% python3 -q
>>> import numpy as np
>>> np.set_printoptions(precision=2, suppress=True, linewidth=140)
>>> rng = np.random.default_rng(8174)
>>> A = rng.normal(size=(20, 5))
>>> A = 20 * A / np.linalg.norm(A, axis=1, keepdims=True)
>>> print(A)
[[ -0.34  -6.05  11.03   7.08 -13.84]
 [ 11.54   4.65 -15.27  -2.39   2.52]
 [  5.1   13.83  10.75   8.19  -0.22]
 [ 18.09   5.13  -1.96  -6.29  -1.71]
 [  5.2   14.28  -5.59  10.11   5.97]
 [-17.49   5.48   4.81   3.44  -5.39]
 [-15.59 -12.04   2.71   2.2   -0.09]
 [-16.52   3.86   5.88   6.32   6.15]
 [ -3.15  -7.76  -7.26   0.93 -16.62]
 [  8.1    6.89   1.09  10.98  12.85]
 [-10.73   6.6    7.22  13.58   2.16]
 [ -1.96  -3.08  -5.86  -4.65 -18.19]
 [  1.13  14.73   5.07  -0.49 -12.49]
 [ -5.4    2.6   16.31   8.47  -5.13]
 [ 10.31   6.98  11.9    1.87   9.99]
 [  6.8    9.56  12.9    9.8    0.23]
 [  8.08  -9.6   12.27  -8.92   3.53]
 [ -5.32 -14.43 -12.7    0.45  -1.41]
 [  6.69  -0.93   7.     4.46 -16.89]
 [ -5.22   3.8   10.17  -5.84 -14.86]]
>>> G = np.cov(A, rowvar=False)
>>> print(A.std(axis=0))
[9.69 8.4  8.74 6.24 9.17]
>>> print(np.median(A, axis=0))
[ 0.4   4.25  5.48  2.82 -0.81]
>>> print(np.round(np.corrcoef(A[:, 1], A[:, 2])[0, 1], 2))
0.23
>>> print(np.polyfit(A[:, 1], A[:, 2], 1))
[0.23 3.  ]
>>> print(np.argsort(-A.std(axis=0).round(6), kind="stable"))
[0 4 2 1 3]
>>> idx = A[:, 3] > np.median(A[:, 3])
>>> f = A[idx].mean(axis=0) - A[~idx].mean(axis=0)
>>> print(np.argsort(-np.abs(f).round(6), kind="stable"))
[3 2 1 0 4]
>>> cen = A - A.mean(axis=0)
>>> V = np.linalg.svd(cen)[2][:4]
>>> B = cen - cen @ V.T @ V
>>> print(np.linalg.norm(B, axis=1).round(6).argmax())
0
>>> cen = (A - A.mean(axis=0)) / A.std(axis=0)
>>> print(np.argwhere(np.abs(cen) > 2))
[[1 2]]
>>> beta = np.linalg.lstsq(np.delete(cen, 3, axis=1), cen[:, 3])[0]
>>> print(beta)
[-0.37  0.38  0.13  0.29]
>>> J = np.array([[1, 2, 2, 3, 9, -5, 6, 0],
...     [-6, 6, 6, -18, 0, -2, 8, -6],
...     [3, 6, 6, 9, -5, -1, 2, 8],
...     [7, -2, 1, 21, -5, 2, -7, -8],
...     [3, 3, -2, 9, 6, 0, 9, 2],
...     [7, 7, -2, 21, 2, 7, -4, -6]])
>>> print(J)
[[  1   2   2   3   9  -5   6   0]
 [ -6   6   6 -18   0  -2   8  -6]
 [  3   6   6   9  -5  -1   2   8]
 [  7  -2   1  21  -5   2  -7  -8]
 [  3   3  -2   9   6   0   9   2]
 [  7   7  -2  21   2   7  -4  -6]]
>>> print(np.round(np.linalg.norm(J[4] - J[0]), 2))
10.2
>>> print(round(float(np.linalg.norm(J, 2)), 2))
40.51
>>> print(np.linalg.norm(J, axis=1))
[12.65 23.15 16.   25.24 14.97 25.46]
>>> print(round(np.linalg.norm(J[4], 1), 2), np.round(np.linalg.norm(J[4], np.inf), 2))
34.0 9.0
>>> G = J.T @ J
>>> print(np.allclose(G, G.T))
True
>>> print(np.round(np.linalg.eigvalsh(G)[::-1], 2) + 0)
[1640.92  363.24  202.3   169.82   63.57   21.15    0.      0.  ]
>>> print(np.linalg.svd(J, compute_uv=False) ** 2)
[1640.92  363.24  202.3   169.82   63.57   21.15]
>>> print(np.linalg.matrix_rank(G))
6
>>> print(np.diag(G))
[ 153  138   85 1377  171   83  250  204]
>>> print(np.trace(G), (J ** 2).sum())
2461 2461
>>> print((J @ J.T).shape)
(6, 6)
>>> def softmax(z):
...     e = np.exp(z - z.max(axis=-1, keepdims=True))
...     return e / e.sum(axis=-1, keepdims=True)
... 
>>> print(softmax(J).sum(axis=1))
[1. 1. 1. 1. 1. 1.]
>>> print(np.round(softmax(J[1] + 2), 2) + 0)
[0.   0.11 0.11 0.   0.   0.   0.79 0.  ]
>>> att = J @ J.T / np.sqrt(8)
>>> print(np.round(softmax(att), 2) + 0)
[[1. 0. 0. 0. 0. 0.]
 [0. 1. 0. 0. 0. 0.]
 [0. 0. 1. 0. 0. 0.]
 [0. 0. 0. 1. 0. 0.]
 [0. 0. 0. 0. 1. 0.]
 [0. 0. 0. 0. 0. 1.]]
>>> print(np.round(softmax(att + np.triu(np.full(att.shape, -np.inf), 1)), 2) + 0)
[[1. 0. 0. 0. 0. 0.]
 [0. 1. 0. 0. 0. 0.]
 [0. 0. 1. 0. 0. 0.]
 [0. 0. 0. 1. 0. 0.]
 [0. 0. 0. 0. 1. 0.]
 [0. 0. 0. 0. 0. 1.]]
>>> print(softmax(att).round(6).argmax(axis=1))
[0 1 2 3 4 5]
>>> B = np.array([[1, 1, 2, 0, 2, 1, 2],
...     [0, 1, 0, 1, 1, 0, 2],
...     [0, 0, 2, 0, 1, 0, 0],
...     [0, 2, 0, 1, 1, 1, 2],
...     [2, 0, 1, 2, 0, 1, 1],
...     [0, 0, 1, 0, 1, 1, 1],
...     [1, 1, 1, 0, 0, 2, 1]])
>>> E = np.tril(B)
>>> print(E)
[[1 0 0 0 0 0 0]
 [0 1 0 0 0 0 0]
 [0 0 2 0 0 0 0]
 [0 2 0 1 0 0 0]
 [2 0 1 2 0 0 0]
 [0 0 1 0 1 1 0]
 [1 1 1 0 0 2 1]]
>>> # triangular, det is the product of the diagonal
>>> print([round(float(x), 2) for x in np.linalg.svd(E, compute_uv=False)[:3]])
[3.82, 2.52, 2.38]
>>> print(round(np.linalg.norm(E, 2) / np.linalg.norm(E), 2))
0.69
>>> dist = np.linalg.norm(A[:, None] - A[None], axis=-1)
>>> print(np.unravel_index(dist.round(6).argmax(), dist.shape))
(np.int64(3), np.int64(6))
>>> print(dist[:5, :5])
[[ 0.   36.12 24.73 30.97 33.49]
 [36.12  0.   30.37 15.93 19.87]
 [24.73 30.37  0.   24.86 17.58]
 [30.97 15.93 24.86  0.   24.31]
 [33.49 19.87 17.58 24.31  0.  ]]
>>> print(np.linalg.matrix_rank(dist ** 2))
6
>>> print(np.linalg.norm(A, axis=1))
[20. 20. 20. 20. 20. 20. 20. 20. 20. 20. 20. 20. 20. 20. 20. 20. 20. 20. 20. 20.]
>>> M = np.load("case12.npy")
>>> print(M)
[[ 0.   0.4 -0.6  0.3  0.5 -0.1  0.8  0.6  0.5  1.2 -0.1]
 [-1.5  0.1 -1.2  1.7 -1.8  0.5  0.3 -0.2  0.1  0.6 -0.7]
 [-1.1  0.8 -0.3 -0.3 -0.1 -0.5 -0.1 -0.5  0.5 -0.4  0.6]
 [ 0.4 -0.2  1.3 -0.3  2.2 -0.6  1.8 -0.6  0.4  1.2  1. ]
 [-0.4 -1.   0.3  0.5 -0.9 -0.5 -0.5 -0.2  1.5 -0.7  1.2]]
>>> w1 = np.array([[-6, -6, -4],
...     [0, 8, 7],
...     [8, 5, 7],
...     [2, 4, -8],
...     [5, 3, 6],
...     [9, 4, -7],
...     [-2, 5, 1],
...     [-4, 5, 8]])
>>> beta = np.array([1, 1, 3])
>>> hid = np.maximum(J @ w1 + beta, 0)
>>> print(hid)
[[  5  70  98]
 [ 39  45 229]
 [  0 128  46]
 [ 48   0   0]
 [  0 106   0]
 [ 90  73   0]]
>>> print(np.linalg.matrix_rank(hid))
3
>>> print((hid > 0).mean(axis=0))
[0.67 0.83 0.5 ]
>>> basis = np.array([[2, 2], [0, 1], [2, 0]])
>>> print(hid @ basis)
[[206  80]
 [536 123]
 [ 92 128]
 [ 96  96]
 [  0 106]
 [180 253]]
>>> print(w1 @ basis)
[[-20 -18]
 [ 14   8]
 [ 30  21]
 [-12   8]
 [ 22  13]
 [  4  22]
 [ -2   1]
 [  8  -3]]
>>> B = M / np.sqrt((M ** 2).mean(axis=1, keepdims=True))
>>> print(B[4])
[-0.5  -1.25  0.38  0.63 -1.13 -0.63 -0.63 -0.25  1.88 -0.88  1.5 ]
>>> print(np.linalg.norm(B, axis=1))
[3.32 3.32 3.32 3.32 3.32]
>>> print(np.linalg.matrix_rank(M - M.mean(axis=1, keepdims=True)))
5
>>> feats = np.load("a.npy")
>>> print(feats)
[[ -1   9  -6]
 [ -6  -3   9]
 [ -6  -3   9]
 [-10   2   3]
 [  0   0   0]
 [ -1   9  -6]
 [  0   0   0]
 [ -1   9  -6]
 [-10   2   3]
 [ -6  -3   9]
 [  0   0   0]
 [ -4   5  -6]
 [ -1   9  -6]
 [  0   0   0]
 [  0   0   0]
 [  0   0   0]
 [ -4   5  -6]
 [ -4   5  -6]
 [  0   0   0]
 [  0   0   0]
 [  0   0   0]
 [  0   0   0]
 [ -5  14 -12]
 [  0   0   0]
 [ -5  14 -12]
 [ -6  -3   9]
 [ -7   6   3]
 [  0   0   0]
 [ -1   9  -6]
 [  0   0   0]
 [ -1   9  -6]
 [  0   0   0]
 [ -6  -3   9]
 [ -1   9  -6]
 [  0   0   0]
 [  0   0   0]]
>>> B = np.c_[feats[:, :2] @ np.array([[3, -2], [2, 0]]), np.array([3, 0, 3, 3, 0, 2, 3, 2, 2, 3, 0, 2, 1, 0, 3, 3, 2, 1, 0, 1, 2, 3, 2, 2, 3, 3, 0, 3, 3, 2, 3, 2, 0, 1, 1, 3])]
>>> print(B)
[[ 15   2   3]
 [-24  12   0]
 [-24  12   3]
 [-26  20   3]
 [  0   0   0]
 [ 15   2   2]
 [  0   0   3]
 [ 15   2   2]
 [-26  20   2]
 [-24  12   3]
 [  0   0   0]
 [ -2   8   2]
 [ 15   2   1]
 [  0   0   0]
 [  0   0   3]
 [  0   0   3]
 [ -2   8   2]
 [ -2   8   1]
 [  0   0   0]
 [  0   0   1]
 [  0   0   2]
 [  0   0   3]
 [ 13  10   2]
 [  0   0   2]
 [ 13  10   3]
 [-24  12   3]
 [ -9  14   0]
 [  0   0   3]
 [ 15   2   3]
 [  0   0   2]
 [ 15   2   3]
 [  0   0   2]
 [-24  12   0]
 [ 15   2   1]
 [  0   0   1]
 [  0   0   3]]
>>> print(np.linalg.matrix_rank(np.c_[feats, B]))
4
